$ python -q
>>> import numpy as np
>>> np.set_printoptions(precision=3, suppress=True, linewidth=100)
>>> J = np.load("out2.npy")
>>> print(J)
[[ -8  -4  -6  -3]
 [  0   8   0   6]
 [ -6  -3  16   8]
 [  0   6   0 -16]]
>>> rng = np.random.default_rng(655042)
>>> labels = rng.permutation(4)
>>> print(labels)
[3 1 0 2]
>>> out = J[labels][:, labels]
>>> print(np.allclose(out, J))
False
>>> print(out)
[[-16   6   0   0]
 [  6   8   0   0]
 [ -3  -4  -8  -6]
 [  8  -3  -6  16]]
>>> ev, vecs = np.linalg.eig(J)
>>> print(np.sort(np.linalg.eigvals(J @ J)))
[ 88.669  88.669 303.331 303.331]
>>> print(np.round(np.prod(ev), 3))
26896.0
>>> print(np.sort(np.linalg.eigvals(J.T)))
[-17.416  -9.416   9.416  17.416]
>>> out = np.linalg.inv(J)
>>> print(round(np.linalg.det(J) * np.linalg.det(out), 3))
1.0
>>> print(np.allclose(out, J.T))
False
>>> print(np.linalg.inv(out))
[[ -8.  -4.  -6.  -3.]
 [  0.   8.   0.   6.]
 [ -6.  -3.  16.   8.]
 [ -0.   6.  -0. -16.]]
>>> O = J.astype(float).copy()
>>> for j in range(4):
...     O[:, j] -= O[:, :j] @ (O[:, :j].T @ O[:, j])
...     O[:, j] /= np.linalg.norm(O[:, j])
... 
>>> print(O.round(3) + 0)
[[-0.8  0.  -0.6  0. ]
 [ 0.   0.8  0.   0.6]
 [-0.6  0.   0.8  0. ]
 [ 0.   0.6  0.  -0.8]]
>>> print(np.round(O.T @ J, 3) + 0)
[[10.   5.  -4.8 -2.4]
 [ 0.  10.   0.  -4.8]
 [ 0.   0.  16.4  8.2]
 [ 0.   0.   0.  16.4]]
>>> print(np.round(O.T @ O, 3) + 0)
[[1. 0. 0. 0.]
 [0. 1. 0. 0.]
 [0. 0. 1. 0.]
 [0. 0. 0. 1.]]
>>> data = rng.normal(size=(19, 4)) + 10 * np.array([-1, 0, 2, -2])
>>> print(data)
[[-11.115  -0.686  22.547 -21.768]
 [-10.611  -0.18   19.284 -21.771]
 [ -8.857  -0.246  18.826 -19.742]
 [ -8.847  -0.845  20.306 -21.135]
 [-10.352  -1.642  21.325 -19.965]
 [ -9.669  -0.29   19.967 -20.849]
 [-11.064  -0.65   18.725 -18.734]
 [-11.093  -0.841  19.105 -19.989]
 [-11.76    0.381  20.578 -19.802]
 [ -9.299   0.909  20.109 -19.608]
 [ -9.997  -0.41   20.862 -20.895]
 [ -9.046  -0.252  22.113 -18.987]
 [ -8.742  -0.324  19.074 -21.585]
 [ -9.461   1.553  18.582 -18.483]
 [ -9.699  -1.148  18.923 -21.446]
 [ -9.253  -0.304  18.191 -18.284]
 [-10.228  -0.524  20.63  -18.767]
 [-11.277   1.953  19.751 -20.93 ]
 [ -9.163  -0.524  20.253 -20.758]]
>>> r0 = np.array([-1, 0])
>>> print(np.cross(data[1, :3], data[15, :3]))
[ 2.593 14.586  1.563]
